$ ipython --no-banner

In [1]: import numpy as np

In [2]: np.set_printoptions(suppress=True, linewidth=100)

In [3]: A = np.load("out9.npy")

In [4]: print(A)
[[ 0.51 -1.16  0.52  1.62 -1.22 -1.12 -0.02 -1.66]
 [-0.43  0.89 -0.46 -1.29  0.89  0.91 -0.02  1.38]
 [-0.87  1.64 -0.83 -2.52  1.59  1.6   0.01  2.47]
 [ 1.37 -2.8   1.3   4.28 -2.86 -2.8   0.05 -4.2 ]
 [-0.1   0.2  -0.13 -0.39  0.22  0.26  0.05  0.47]
 [-0.41  0.65 -0.33 -1.06  0.63  0.68  0.02  1.04]
 [-0.01  0.    0.05  0.04 -0.03 -0.02 -0.07  0.03]
 [-1.38  2.79 -1.37 -4.1   2.78  2.71  0.04  4.18]
 [-0.4   0.65 -0.39 -0.99  0.58  0.59 -0.08  0.92]
 [-0.33  0.54 -0.25 -0.88  0.57  0.67 -0.01  0.9 ]
 [ 1.23 -2.54  1.25  3.8  -2.54 -2.59  0.06 -3.9 ]
 [-0.39  0.67 -0.35 -1.04  0.58  0.56 -0.02  1.02]
 [ 0.19 -0.45  0.3   0.72 -0.46 -0.4   0.02 -0.66]
 [ 1.33 -2.79  1.37  4.08 -2.77 -2.74 -0.06 -4.18]
 [-1.77  3.74 -1.88 -5.54  3.65  3.73 -0.07  5.44]
 [ 0.96 -1.79  0.96  2.76 -1.86 -1.82  0.   -2.8 ]
 [-0.25  0.66 -0.29 -0.89  0.58  0.66  0.03  1.  ]
 [-1.47  2.96 -1.46 -4.43  2.88  2.87  0.05  4.4 ]
 [-0.34  0.85 -0.34 -1.23  0.81  0.78 -0.01  1.34]
 [-0.09  0.25 -0.07 -0.36  0.22  0.3   0.06  0.36]
 [ 1.22 -2.59  1.16  3.7  -2.37 -2.44 -0.05 -3.58]
 [-0.8   1.42 -0.83 -2.27  1.49  1.46 -0.01  2.19]
 [-0.44  1.03 -0.52 -1.71  1.16  1.16 -0.03  1.63]
 [ 0.89 -1.72  0.88  2.71 -1.81 -1.87 -0.01 -2.61]
 [-0.43  0.78 -0.32 -1.08  0.76  0.78 -0.08  1.09]
 [-0.75  1.78 -0.78 -2.55  1.66  1.73  0.03  2.52]
 [ 0.53 -0.92  0.46  1.59 -1.09 -0.94  0.   -1.49]
 [ 0.8  -1.55  0.77  2.38 -1.65 -1.59  0.02 -2.24]
 [ 0.38 -0.89  0.43  1.15 -0.7  -0.79 -0.04 -1.27]
 [ 1.5  -2.99  1.57  4.52 -3.04 -3.02  0.01 -4.56]]

In [5]: G = A.T @ A

In [6]: print(np.round(np.trace(G), 2), round(float((A ** 2).sum()), 2))
738.22 738.22

In [7]: print(np.round(np.linalg.eigvalsh(G)[::-1], 2))
[737.69   0.14   0.12   0.08   0.05   0.05   0.04   0.04]

In [8]: print((A @ A.T).shape)
(30, 30)

In [9]: print(np.round(np.linalg.svd(A, compute_uv=False) ** 2, 2))
[737.69   0.14   0.12   0.08   0.05   0.05   0.04   0.04]
